% python3 -q
>>> import numpy as np
>>> import numpy.linalg as la
>>> np.set_printoptions(precision=2, suppress=True, linewidth=140)
>>> mat = np.load("dump.npy")
>>> print(mat)
[[-0.68  1.21 -1.65  1.04  2.21 -5.85 -0.79 -0.57  4.15  5.27 -1.29]
 [ 0.25 -0.18  0.91  0.07 -1.41  3.55 -0.18  0.98 -1.17 -2.54  0.58]
 [ 0.38 -1.12 -1.31 -1.65  1.14  0.33  1.39 -0.71 -2.99 -2.34  1.83]
 [-0.5   2.85 -1.7   3.24  0.15  4.04 -2.95  4.69  5.13 -0.62  2.14]
 [ 0.2  -0.3   1.03 -0.39 -0.62  1.43  0.69 -0.45 -1.43 -1.14  0.23]
 [ 0.58 -1.82  0.38 -2.2  -0.12  0.94  1.96 -1.64 -4.54 -2.82  0.84]]
>>> # null space of dimension 7
>>> rk = la.matrix_rank(mat)
>>> print(rk)
4
>>> null = la.svd(mat)[2][rk:].T
>>> print(null.shape)
(11, 7)
>>> print([int(la.matrix_rank(mat[:, :j + 1])) for j in range(11)])
[1, 2, 3, 4, 4, 4, 4, 4, 4, 4, 4]
>>> data = np.load("arr.npy")
>>> print(data)
[[  4  -4  -4   6  -6  -6  -6   0  -4  -2  -6]
 [ -4   5   4  -9   3   3   9   1   2   1   7]
 [ -4   4   4  -6   6   6   6   0   4   2   6]
 [  6  -9  -6  18   0   0 -18  -3   0   0 -12]
 [ -6   3   6   0  18  18   0  -3  12   6   6]
 [ -6   3   6   0  18  18   0  -3  12   6   6]
 [ -6   9   6 -18   0   0  18   3   0   0  12]
 [  0   1   0  -3  -3  -3   3   1  -2  -1   1]
 [ -4   2   4   0  12  12   0  -2   8   4   4]
 [ -2   1   2   0   6   6   0  -1   4   2   2]
 [ -6   7   6 -12   6   6  12   1   4   2  10]]
>>> # looks like rank 2
>>> vals, V = la.eigh(data)
>>> x = np.array([2, 2, 1, 0, 0, 1, 1, 1, 1, 2, 2])
>>> print(round(float(x @ data @ x / (x @ x)), 2), np.round(vals[0], 2), np.round(vals[-1], 2))
15.48 -0.0 62.0
>>> print(np.abs(data).sum(axis=1).max(), round(float(np.abs(vals).max()), 2))
78 62.0
>>> print((np.sign(V[:, -1].round(6)) == np.sign(V[0, -1].round(6))).astype(int))
[1 0 0 1 0 0 0 0 0 0 0]
